% python3 -q
>>> import numpy as np
>>> from numpy import linalg as LA
>>> np.set_printoptions(precision=1, suppress=True, linewidth=160, legacy="1.25")
>>> rnd = lambda a: np.round(a, 1) + 0
>>> m1 = np.loadtxt("x.csv", delimiter=",")
>>> m1
array([[1. , 0.2, 0. , 0. , 0. , 0. , 0. , 0. , 0. ],
       [0.2, 1. , 0.2, 0. , 0. , 0. , 0. , 0. , 0. ],
       [0. , 0.2, 1. , 0.2, 0. , 0. , 0. , 0. , 0. ],
       [0. , 0. , 0.2, 1. , 0.2, 0. , 0. , 0. , 0. ],
       [0. , 0. , 0. , 0.2, 1. , 0.2, 0. , 0. , 0. ],
       [0. , 0. , 0. , 0. , 0.2, 1. , 0.2, 0. , 0. ],
       [0. , 0. , 0. , 0. , 0. , 0.2, 1. , 0.2, 0. ],
       [0. , 0. , 0. , 0. , 0. , 0. , 0.2, 1. , 0.2],
       [0. , 0. , 0. , 0. , 0. , 0. , 0. , 0.2, 1. ]])
>>> rnd(LA.norm(m1, "nuc"))
9.0
>>> rnd(LA.norm(m1) ** 2 / LA.norm(m1, 2) ** 2)
5.1
>>> rnd(LA.norm(m1, axis=1))
array([1., 1., 1., 1., 1., 1., 1., 1., 1.])
>>> r0 = np.array([3, 2, 5, 0, 3, 5, 3, 3, 3])
>>> Y = m1 + np.outer(r0, np.eye(9)[5])
>>> LA.matrix_rank(LA.inv(Y) - LA.inv(m1), tol=1e-8)
1
>>> L = LA.cholesky(m1)
>>> LA.eigvalsh(m1).min() > 0
True
>>> rnd(L)
array([[1. , 0. , 0. , 0. , 0. , 0. , 0. , 0. , 0. ],
       [0.2, 1. , 0. , 0. , 0. , 0. , 0. , 0. , 0. ],
       [0. , 0.2, 1. , 0. , 0. , 0. , 0. , 0. , 0. ],
       [0. , 0. , 0.2, 1. , 0. , 0. , 0. , 0. , 0. ],
       [0. , 0. , 0. , 0.2, 1. , 0. , 0. , 0. , 0. ],
       [0. , 0. , 0. , 0. , 0.2, 1. , 0. , 0. , 0. ],
       [0. , 0. , 0. , 0. , 0. , 0.2, 1. , 0. , 0. ],
       [0. , 0. , 0. , 0. , 0. , 0. , 0.2, 1. , 0. ],
       [0. , 0. , 0. , 0. , 0. , 0. , 0. , 0.2, 1. ]])
>>> m1 / np.sqrt(np.outer(np.diag(m1), np.diag(m1)))
array([[1. , 0.2, 0. , 0. , 0. , 0. , 0. , 0. , 0. ],
       [0.2, 1. , 0.2, 0. , 0. , 0. , 0. , 0. , 0. ],
       [0. , 0.2, 1. , 0.2, 0. , 0. , 0. , 0. , 0. ],
       [0. , 0. , 0.2, 1. , 0.2, 0. , 0. , 0. , 0. ],
       [0. , 0. , 0. , 0.2, 1. , 0.2, 0. , 0. , 0. ],
       [0. , 0. , 0. , 0. , 0.2, 1. , 0.2, 0. , 0. ],
       [0. , 0. , 0. , 0. , 0. , 0.2, 1. , 0.2, 0. ],
       [0. , 0. , 0. , 0. , 0. , 0. , 0.2, 1. , 0.2],
       [0. , 0. , 0. , 0. , 0. , 0. , 0. , 0.2, 1. ]])
>>> x0 = np.array([0, 0, -2, -3, 3, -2, 0, -2, -3])
>>> h1 = np.maximum(L @ x0, 0)
>>> rnd(np.maximum(L @ x0, 0) - np.maximum(-L @ x0, 0))
array([ 0. ,  0. , -2. , -3.3,  2.3, -1.3, -0.4, -2. , -3.3])
>>> rnd(L.T @ h1)
array([0. , 0. , 0. , 0.5, 2.3, 0. , 0. , 0. , 0. ])
>>> np.flatnonzero(h1 > 1e-9)
array([4])
>>> rnd(np.maximum(L @ (3 * x0), 0))
array([0., 0., 0., 0., 7., 0., 0., 0., 0.])
>>> rnd(h1)
array([0. , 0. , 0. , 0. , 2.3, 0. , 0. , 0. , 0. ])
>>> ang = np.radians(90)
>>> r_ = np.eye(9)
>>> r_[7, 7] = r_[8, 8] = np.cos(ang)
>>> r_[7, 8], r_[8, 7] = -np.sin(ang), np.sin(ang)
>>> rnd(r_)
array([[ 1.,  0.,  0.,  0.,  0.,  0.,  0.,  0.,  0.],
       [ 0.,  1.,  0.,  0.,  0.,  0.,  0.,  0.,  0.],
       [ 0.,  0.,  1.,  0.,  0.,  0.,  0.,  0.,  0.],
       [ 0.,  0.,  0.,  1.,  0.,  0.,  0.,  0.,  0.],
       [ 0.,  0.,  0.,  0.,  1.,  0.,  0.,  0.,  0.],
       [ 0.,  0.,  0.,  0.,  0.,  1.,  0.,  0.,  0.],
       [ 0.,  0.,  0.,  0.,  0.,  0.,  1.,  0.,  0.],
       [ 0.,  0.,  0.,  0.,  0.,  0.,  0.,  0., -1.],
       [ 0.,  0.,  0.,  0.,  0.,  0.,  0.,  1.,  0.]])
>>> Y = m1 @ r_.T
>>> rnd(LA.det(r_)), np.trace(r_)
(1.0, 7.0)
>>> np.abs(Y - m1).max(axis=0)
array([0. , 0. , 0. , 0. , 0. , 0. , 0. , 1.2, 0.8])
>>> rnd(Y)
array([[ 1. ,  0.2,  0. ,  0. ,  0. ,  0. ,  0. ,  0. ,  0. ],
       [ 0.2,  1. ,  0.2,  0. ,  0. ,  0. ,  0. ,  0. ,  0. ],
       [ 0. ,  0.2,  1. ,  0.2,  0. ,  0. ,  0. ,  0. ,  0. ],
       [ 0. ,  0. ,  0.2,  1. ,  0.2,  0. ,  0. ,  0. ,  0. ],
       [ 0. ,  0. ,  0. ,  0.2,  1. ,  0.2,  0. ,  0. ,  0. ],
       [ 0. ,  0. ,  0. ,  0. ,  0.2,  1. ,  0.2,  0. ,  0. ],
       [ 0. ,  0. ,  0. ,  0. ,  0. ,  0.2,  1. ,  0. ,  0.2],
       [ 0. ,  0. ,  0. ,  0. ,  0. ,  0. ,  0.2, -0.2,  1. ],
       [ 0. ,  0. ,  0. ,  0. ,  0. ,  0. ,  0. , -1. ,  0.2]])
>>> data = np.array([[-8, -8, -7, 8, 8, 7],
...     [-3, -3, -3, 3, 3, 3],
...     [-3, 0, 7, 3, 0, -7],
...     [8, 8, 7, -8, -8, -7],
...     [3, 3, 3, -3, -3, -3],
...     [3, 0, -7, -3, 0, 7]])
>>> rnd(LA.det(data))
0.0
>>> (data + data.T) / 2
array([[-8. , -5.5, -5. ,  8. ,  5.5,  5. ],
       [-5.5, -3. , -1.5,  5.5,  3. ,  1.5],
       [-5. , -1.5,  7. ,  5. ,  1.5, -7. ],
       [ 8. ,  5.5,  5. , -8. , -5.5, -5. ],
       [ 5.5,  3. ,  1.5, -5.5, -3. , -1.5],
       [ 5. ,  1.5, -7. , -5. , -1.5,  7. ]])
>>> rnd(np.abs(LA.eigvals(data)).max())
24.3
>>> np.trace(data)
-8
>>> data.inv()
Traceback (most recent call last):
  File "<python-input-37>", line 1, in <module>
    data.inv()
    ^^^^^^^^
AttributeError: 'numpy.ndarray' object has no attribute 'inv'
>>> data @ data
array([[ 218,  176,   62, -218, -176,  -62],
       [  84,   66,   18,  -84,  -66,  -18],
       [   6,   48,  140,   -6,  -48, -140],
       [-218, -176,  -62,  218,  176,   62],
       [ -84,  -66,  -18,   84,   66,   18],
       [  -6,  -48, -140,    6,   48,  140]])
>>> A = np.loadtxt("w.csv", delimiter=",")
>>> A
array([[ 139.1, -140.3, -101.3,  -78.5],
       [ 138.7, -139.2, -101. ,  -78.5],
       [ 140. , -140.8, -100. ,  -79.9],
       [ 137.9, -142.1,  -99.7,  -80.4],
       [ 142.1, -139.4, -101.7,  -80.5],
       [ 142.2, -139.7,  -99.9,  -80.3],
       [ 140.1, -139.6,  -99.4,  -81.2],
       [ 139.8, -140.5,  -99. ,  -79.1],
       [ 139.7, -141.6,  -98.5,  -78.2],
       [ 140.4, -140.9, -100.7,  -79.8],
       [ 140.7, -140.6,  -99.1,  -79.9],
       [ 140. , -140.5,  -98.7,  -79.6],
       [ 139. , -139.4,  -98.3,  -79.2],
       [ 139. , -140.9, -102.7,  -80.8],
       [ 139.1, -141.5, -100. ,  -80.3],
       [ 140.3, -139.7, -100.6,  -79.7],
       [ 140.6, -140.7,  -98.8,  -80.6],
       [ 138.9, -140. ,  -98.4,  -80.9],
       [ 139.7, -139.6,  -99.6,  -79.5],
       [ 137.9, -141.2,  -98.8,  -79.5],
       [ 141.7, -139.1,  -98.6,  -81.4],
       [ 139.7, -140.1, -101.1,  -80.3],
       [ 140.1, -140.9,  -99. ,  -80.4],
       [ 138.7, -138.9, -100.7,  -78.3],
       [ 141.1, -139.2,  -98.6,  -81.3],
       [ 139.8, -139.6, -101.2,  -82.7],
       [ 140.6, -138.8, -100.4,  -80.9],
       [ 141.4, -139.3,  -98.7,  -81.5],
       [ 140.7, -140.1, -101.3,  -80.8],
       [ 140.7, -139.3, -101.6,  -80.2],
       [ 139.3, -140.8, -100.2,  -77.7],
       [ 140.2, -137.6, -101.8,  -79.2],
       [ 140.8, -139.8,  -98.6,  -80.9],
       [ 142.6, -139.1, -100.1,  -81.5],
       [ 139.8, -140.2, -100.1,  -79.4],
       [ 141. , -140.9,  -99.8,  -80.1],
       [ 140.5, -139. ,  -99.1,  -80.7],
       [ 139.6, -141.7, -100.6,  -80.3],
       [ 140.9, -140.6,  -99.8,  -79.8],
       [ 140.4, -139.5,  -97.8,  -80.6],
       [ 139.4, -140.9, -100.6,  -80.4]])
>>> def softmax(z):
...     e = np.exp(z - z.max(axis=-1, keepdims=True))
...     return e / e.sum(axis=-1, keepdims=True)
... 
>>> softmax(10 * A[36])
array([1., 0., 0., 0.])
>>> softmax(A).sum(axis=1)
array([1., 1., 1., 1., 1., 1., 1., 1., 1., 1., 1., 1., 1., 1., 1., 1., 1., 1., 1., 1., 1., 1., 1., 1., 1., 1., 1., 1., 1., 1., 1., 1., 1., 1., 1., 1., 1., 1.,
       1., 1., 1.])
>>> rnd(softmax(A[36] + -3))
array([1., 0., 0., 0.])
>>> att = A @ A.T / np.sqrt(4)
>>> rnd(softmax(att)[36] @ A)
array([ 142.1, -139.4, -101.7,  -80.5])
>>> left, s, Vt = LA.svd(A)
>>> np.argmax(s[:-1] / (s[1:] + 1e-6)) + 1
1
>>> Y = left[:, :1] @ np.diag(s[:1]) @ Vt[:1]
>>> rnd(np.abs(A - Y).max())
2.3
>>> labels = A[:, 2] > np.median(A[:, 2])
>>> r0 = A[labels].mean(axis=0) - A[~labels].mean(axis=0)
>>> rnd((((A - A.mean(axis=0)) @ r0 > 0) == labels).mean())
1.0
>>> LA.matrix_rank(A, rtol=0.1)
1
>>> rnd(LA.norm(A, 2) / LA.norm(A))
1.0
>>> [round(float(x), 1) for x in LA.svd(A, compute_uv=False)[:3]]
[1510.6, 8.2, 7.2]
>>> Y = np.array([[3]])
>>> Z = np.array([[6, 5, -6, -3, -2, 6],
...     [2, -5, -5, 3, 0, -8],
...     [-3, 4, 0, 7, 1, 3],
...     [-6, -6, 4, 3, 0, -2],
...     [-7, 0, -1, -6, 2, -5],
...     [0, -2, 2, 5, 1, -6]])
>>> M = np.block([[Y, np.zeros((1, 6))], [np.zeros((6, 1)), Z]])
>>> M
array([[ 3.,  0.,  0.,  0.,  0.,  0.,  0.],
       [ 0.,  6.,  5., -6., -3., -2.,  6.],
       [ 0.,  2., -5., -5.,  3.,  0., -8.],
       [ 0., -3.,  4.,  0.,  7.,  1.,  3.],
       [ 0., -6., -6.,  4.,  3.,  0., -2.],
       [ 0., -7.,  0., -1., -6.,  2., -5.],
       [ 0.,  0., -2.,  2.,  5.,  1., -6.]])
>>> r0 = np.array([0, 2])
>>> np.correlate(M[2], M[1], "full")
array([  0.,  12., -34., -26.,  31.,  49., -40., -57.,   9.,  66., -40., -48.,   0.])
>>> np.cross(M[2, :3], M[1, :3])
array([40., -0.,  0.])
>>> Y = np.array([[1, -3], [1, 1], [2, -1], [1, 0], [1, -2], [0, -1], [-2, -1]])
>>> Y.T @ M.T
array([[  3.,  -5.,   6.,   6.,  -7.,  -4.,  15.],
       [ -9.,   3.,   9., -25.,  -4.,   8.,  -3.]])
>>> np.einsum("ik,kj->ij", M, Y)
array([[  3.,  -9.],
       [ -5.,   3.],
       [  6.,   9.],
       [  6., -25.],
       [ -7.,  -4.],
       [ -4.,   8.],
       [ 15.,  -3.]])
>>> M.sum(axis=0)
array([  3.,  -8.,  -4.,  -6.,   9.,   2., -12.])
>>> rnd(LA.svd(M, compute_uv=False))
array([17.8, 11.6, 11.4,  6.7,  4.2,  3. ,  0.4])
>>> np.zeros(7, 7)
Traceback (most recent call last):
  File "<python-input-69>", line 1, in <module>
    np.zeros(7, 7)
    ~~~~~~~~^^^^^^
TypeError: Cannot interpret '7' as a data type
>>> M.shape
(7, 7)
>>> M.sum(axis=1)
array([  3.,   6., -13.,  12.,  -7., -17.,   0.])
>>> np.abs(M).max()
8.0
>>> np.unravel_index(np.abs(M).argmax(), M.shape)
(2, 6)
>>> rng = np.random.default_rng(790)
>>> labels = rng.permutation(7)
>>> labels
array([0, 4, 6, 3, 1, 5, 2])
>>> Y = M[labels][:, labels]
>>> np.diag(Y)
array([ 3.,  3., -6.,  0.,  6.,  2., -5.])
>>> rnd(np.sort(np.abs(LA.eigvals(Y))))
array([ 0.9,  3. ,  5.3,  7.7,  7.7,  8.4, 12.8])
>>> np.trace(Y)
3.0
>>> np.allclose(Y, M)
False
>>> Q, r_ = LA.qr(M)
>>> rnd(Q.T @ Q)
array([[1., 0., 0., 0., 0., 0., 0.],
       [0., 1., 0., 0., 0., 0., 0.],
       [0., 0., 1., 0., 0., 0., 0.],
       [0., 0., 0., 1., 0., 0., 0.],
       [0., 0., 0., 0., 1., 0., 0.],
       [0., 0., 0., 0., 0., 1., 0.],
       [0., 0., 0., 0., 0., 0., 1.]])
>>> abs(r_[0, 0]), rnd(LA.norm(M[:, 0]))
(3.0, 3.0)
>>> rnd(Q)
array([[ 1. ,  0. ,  0. ,  0. ,  0. ,  0. ,  0. ],
       [ 0. , -0.5,  0.3, -0.4,  0. , -0.4,  0.5],
       [ 0. , -0.2, -0.6, -0.7, -0.3,  0.1, -0.2],
       [ 0. ,  0.3,  0.5, -0.1, -0.8, -0.1, -0.1],
       [ 0. ,  0.5, -0.4,  0.1, -0.1, -0.7,  0.3],
       [ 0. ,  0.6,  0.2, -0.6,  0.4,  0.3,  0.2],
       [ 0. ,  0. , -0.2,  0.2, -0.3,  0.5,  0.7]])
>>> np.allclose(r_.T @ r_, M.T @ M)
True
>>> rnd(Q @ r_)
array([[ 3.,  0.,  0.,  0.,  0.,  0.,  0.],
       [ 0.,  6.,  5., -6., -3., -2.,  6.],
       [ 0.,  2., -5., -5.,  3.,  0., -8.],
       [ 0., -3.,  4.,  0.,  7.,  1.,  3.],
       [ 0., -6., -6.,  4.,  3.,  0., -2.],
       [ 0., -7.,  0., -1., -6.,  2., -5.],
       [ 0.,  0., -2.,  2.,  5.,  1., -6.]])
